$ ipython --no-banner

In [1]: import numpy as np

In [2]: from numpy import linalg as LA

In [3]: np.set_printoptions(precision=3, suppress=True, linewidth=140, floatmode="fixed")

In [4]: rnd = lambda a: np.round(a, 3) + 0

In [5]: data = np.load("dump.npy")

In [6]: print(data)
[[5.000 1.000 1.000 1.000 1.000 1.000]
 [1.000 5.000 1.000 1.000 1.000 1.000]
 [1.000 1.000 5.000 1.000 1.000 1.000]
 [1.000 1.000 1.000 5.000 1.000 1.000]
 [1.000 1.000 1.000 1.000 5.000 1.000]
 [1.000 1.000 1.000 1.000 1.000 5.000]]

In [7]: C2 = data.T @ data

In [8]: rnd(LA.svd(data, compute_uv=False) ** 2)
Out[8]: array([100.000,  16.000,  16.000,  16.000,  16.000,  16.000])

In [9]: rnd(LA.eigvalsh(C2)[::-1])
Out[9]: array([100.000,  16.000,  16.000,  16.000,  16.000,  16.000])

In [10]: np.diag(C2)
Out[10]: array([30.000, 30.000, 30.000, 30.000, 30.000, 30.000])

In [11]: C2
Out[11]: 
array([[30.000, 14.000, 14.000, 14.000, 14.000, 14.000],
       [14.000, 30.000, 14.000, 14.000, 14.000, 14.000],
       [14.000, 14.000, 30.000, 14.000, 14.000, 14.000],
       [14.000, 14.000, 14.000, 30.000, 14.000, 14.000],
       [14.000, 14.000, 14.000, 14.000, 30.000, 14.000],
       [14.000, 14.000, 14.000, 14.000, 14.000, 30.000]])

In [12]: np.trace(C2), (data ** 2).sum()
Out[12]: (np.float64(180.0), np.float64(180.0))

In [13]: x0 = np.ones(6)

In [14]: for _ in range(5):
    ...:     x0 = data @ x0
    ...:     x0 /= LA.norm(x0)
    ...:     print(round(x0 @ data @ x0, 3))
    ...: 
10.0
10.0
10.0
10.0
10.0

In [15]: rnd(LA.eigvalsh(data)[-1])
Out[15]: np.float64(10.0)

In [16]: rnd(x0)
Out[16]: array([0.408, 0.408, 0.408, 0.408, 0.408, 0.408])

In [17]: E = np.array([[-3.0, -8.0, 0.0, -4.0],
    ...:     [3.0, 2.0, 3.0, 0.0],
    ...:     [8.0, 8.0, 5.0, 4.0],
    ...:     [2.0, 14.0, -6.0, 9.0]])

In [18]: x0 = np.array([2, 1, 3, 2])

In [19]: rhs = E @ x0

In [20]: c, lr = np.zeros(4), 1 / LA.norm(E, 2) ** 2

In [21]: for i in range(25):
    ...:     c -= lr * E.T @ (E @ c - rhs)
    ...:     if i % 5 == 0: print(i, round(LA.norm(E @ c - rhs), 3))
    ...: 
0 25.572
5 7.428
10 2.31
15 1.085
20 0.905

In [22]: rnd(c)
Out[22]: array([2.556, 1.575, 2.289, 0.510])

In [23]: rnd(LA.cond(E))
Out[23]: np.float64(93.918)

In [24]: theta = np.radians(135)

In [25]: r_ = np.eye(4)

In [26]: r_[3, 3] = r_[2, 2] = np.cos(theta)

In [27]: r_[3, 2], r_[2, 3] = -np.sin(theta), np.sin(theta)

In [28]: rnd(r_)
Out[28]: 
array([[ 1.000,  0.000,  0.000,  0.000],
       [ 0.000,  1.000,  0.000,  0.000],
       [ 0.000,  0.000, -0.707,  0.707],
       [ 0.000,  0.000, -0.707, -0.707]])

In [29]: A2 = E @ r_.T

In [30]: print(rnd(np.abs(A2 - E).max(axis=0)))
[ 0.000  0.000 16.607 11.121]

In [31]: print(rnd(A2))
[[-3.000 -8.000 -2.828  2.828]
 [ 3.000  2.000 -2.121 -2.121]
 [ 8.000  8.000 -0.707 -6.364]
 [ 2.000 14.000 10.607 -2.121]]

In [32]: np.allclose(LA.norm(E, axis=1), LA.norm(A2, axis=1))
Out[32]: True

In [33]: rnd(LA.det(r_)), rnd(np.trace(r_))
Out[33]: (np.float64(1.0), np.float64(0.586))

In [34]: r0 = np.array([-2, -1, -2, 2, 2, 1, 1, 0])

In [35]: m1 = -3 * np.eye(8) + np.outer(r0, r0)

In [36]: m1
Out[36]: 
array([[ 1.000,  2.000,  4.000, -4.000, -4.000, -2.000, -2.000,  0.000],
       [ 2.000, -2.000,  2.000, -2.000, -2.000, -1.000, -1.000,  0.000],
       [ 4.000,  2.000,  1.000, -4.000, -4.000, -2.000, -2.000,  0.000],
       [-4.000, -2.000, -4.000,  1.000,  4.000,  2.000,  2.000,  0.000],
       [-4.000, -2.000, -4.000,  4.000,  1.000,  2.000,  2.000,  0.000],
       [-2.000, -1.000, -2.000,  2.000,  2.000, -2.000,  1.000,  0.000],
       [-2.000, -1.000, -2.000,  2.000,  2.000,  1.000, -2.000,  0.000],
       [ 0.000,  0.000,  0.000,  0.000,  0.000,  0.000,  0.000, -3.000]])

In [37]: m1.sum(axis=1)
Out[37]: array([-5.000, -4.000, -5.000, -1.000, -1.000, -2.000, -2.000, -3.000])

In [38]: m1.shape
Out[38]: (8, 8)

In [39]: np.unravel_index(np.abs(m1).argmax(), m1.shape)
Out[39]: (np.int64(0), np.int64(2))

In [40]: np.diff(m1, axis=0)
Out[40]: 
array([[ 1.000, -4.000, -2.000,  2.000,  2.000,  1.000,  1.000,  0.000],
       [ 2.000,  4.000, -1.000, -2.000, -2.000, -1.000, -1.000,  0.000],
       [-8.000, -4.000, -5.000,  5.000,  8.000,  4.000,  4.000,  0.000],
       [ 0.000,  0.000,  0.000,  3.000, -3.000,  0.000,  0.000,  0.000],
       [ 2.000,  1.000,  2.000, -2.000,  1.000, -4.000, -1.000,  0.000],
       [ 0.000,  0.000,  0.000,  0.000,  0.000,  3.000, -3.000,  0.000],
       [ 2.000,  1.000,  2.000, -2.000, -2.000, -1.000,  2.000, -3.000]])

In [41]: LA.rank(m1)
---------------------------------------------------------------------------
AttributeError                            Traceback (most recent call last)
Cell In[41], line 1
----> 1 LA.rank(m1)

AttributeError: module 'numpy.linalg' has no attribute 'rank'
